$ ipython --no-banner

In [1]: import numpy as np

In [2]: np.set_printoptions(precision=2, suppress=True, linewidth=140)

In [3]: rd = lambda a: np.round(a, 2) + 0

In [4]: feats = np.array([[-3, -2, 0, 0], [3, -1, 0, 0], [0, 0, -3, -2], [0, 0, 3, -1]])

In [5]: other = feats / np.sqrt((feats ** 2).mean(axis=1, keepdims=True))

In [6]: np.linalg.matrix_rank(feats - feats.mean(axis=1, keepdims=True))
Out[6]: np.int64(3)

In [7]: np.linalg.matrix_rank(other) == np.linalg.matrix_rank(feats)
Out[7]: np.True_

In [8]: feats - feats.mean(axis=1, keepdims=True)
Out[8]: 
array([[-1.75, -0.75,  1.25,  1.25],
       [ 2.5 , -1.5 , -0.5 , -0.5 ],
       [ 1.25,  1.25, -1.75, -0.75],
       [-0.5 , -0.5 ,  2.5 , -1.5 ]])

In [9]: rd(other[2])
Out[9]: array([ 0.  ,  0.  , -1.66, -1.11])

In [10]: blk = np.stack([feats, -2 * feats, feats[::-1]])

In [11]: blk.sum(axis=0)
Out[11]: 
array([[ 3,  2,  3, -1],
       [-3,  1, -3, -2],
       [ 3, -1,  3,  2],
       [-3, -2, -3,  1]])

In [12]: np.linalg.matrix_rank(blk)
Out[12]: array([4, 4, 4])

In [13]: np.einsum("bij,cij->bc", blk, blk)
Out[13]: 
array([[ 46, -92,   0],
       [-92, 184,   0],
       [  0,   0,  46]])

In [14]: rd(np.linalg.norm(blk, axis=(1, 2)))
Out[14]: array([ 6.78, 13.56,  6.78])

In [15]: np.linalg.matrix_rank(blk.reshape(3, -1))
Out[15]: np.int64(2)

In [16]: rd(np.linalg.det(blk))
Out[16]: array([  81., 1296.,   81.])

In [17]: (np.linalg.matrix_power((feats != 0) + (feats.T != 0) + np.eye(4), 4) > 0).astype(int)
Out[17]: 
array([[1, 1, 0, 0],
       [1, 1, 0, 0],
       [0, 0, 1, 1],
       [0, 0, 1, 1]])

In [18]: rd(np.linalg.det(feats))
Out[18]: np.float64(81.0)

In [19]: feats @ feats
Out[19]: 
array([[  3,   8,   0,   0],
       [-12,  -5,   0,   0],
       [  0,   0,   3,   8],
       [  0,   0, -12,  -5]])

In [20]: rd(np.linalg.norm(feats, 1)), rd(np.linalg.norm(feats, np.inf))
Out[20]: (np.float64(6.0), np.float64(5.0))

In [21]: rd(np.linalg.norm(feats) ** 2 / np.linalg.norm(feats, 2) ** 2)
Out[21]: np.float64(2.47)

In [22]: rd(np.linalg.norm(feats[3] - feats[1]))
Out[22]: np.float64(4.47)

In [23]: other = np.array([[-2, 6], [-2, -8]])

In [24]: Z = np.array([[0, 2], [2, 1]])

In [25]: E = np.kron(other, Z)

In [26]: E
Out[26]: 
array([[  0,  -4,   0,  12],
       [ -4,  -2,  12,   6],
       [  0,  -4,   0, -16],
       [ -4,  -2, -16,  -8]])

In [27]: blk = np.stack([E, 4 * E, E[::-1]])

In [28]: np.einsum("bij,cij->bc", blk, blk)
Out[28]: 
array([[  972,  3888,  -352],
       [ 3888, 15552, -1408],
       [ -352, -1408,   972]])

In [29]: u = np.array([0, 2, 0, -1]) + 0.5

In [30]: F = np.eye(4) - 2 * np.outer(u, u) / (u @ u)

In [31]: rd(F)
Out[31]: 
array([[ 0.93, -0.36, -0.07,  0.07],
       [-0.36, -0.79, -0.36,  0.36],
       [-0.07, -0.36,  0.93,  0.07],
       [ 0.07,  0.36,  0.07,  0.93]])

In [32]: x0 = np.array([2, 2, 1, 3])

In [33]: rd(np.linalg.norm(x0)), rd(np.linalg.norm(F @ x0))
Out[33]: (np.float64(4.24), np.float64(4.24))

In [34]: rd(np.linalg.inv(F))
Out[34]: 
array([[ 0.93, -0.36, -0.07,  0.07],
       [-0.36, -0.79, -0.36,  0.36],
       [-0.07, -0.36,  0.93,  0.07],
       [ 0.07,  0.36,  0.07,  0.93]])

In [35]: rd(np.abs(np.linalg.eigvals(F)))
Out[35]: array([1., 1., 1., 1.])

In [36]: [p for p in range(1, 25) if np.allclose(np.linalg.matrix_power(F, p), np.eye(4))]
Out[36]: [2, 4, 6, 8, 10, 12, 14, 16, 18, 20, 22, 24]

In [37]: rd(np.linalg.det(F))
Out[37]: np.float64(-1.0)

In [38]: rd(F.T @ (F @ x0))
Out[38]: array([2., 2., 1., 3.])
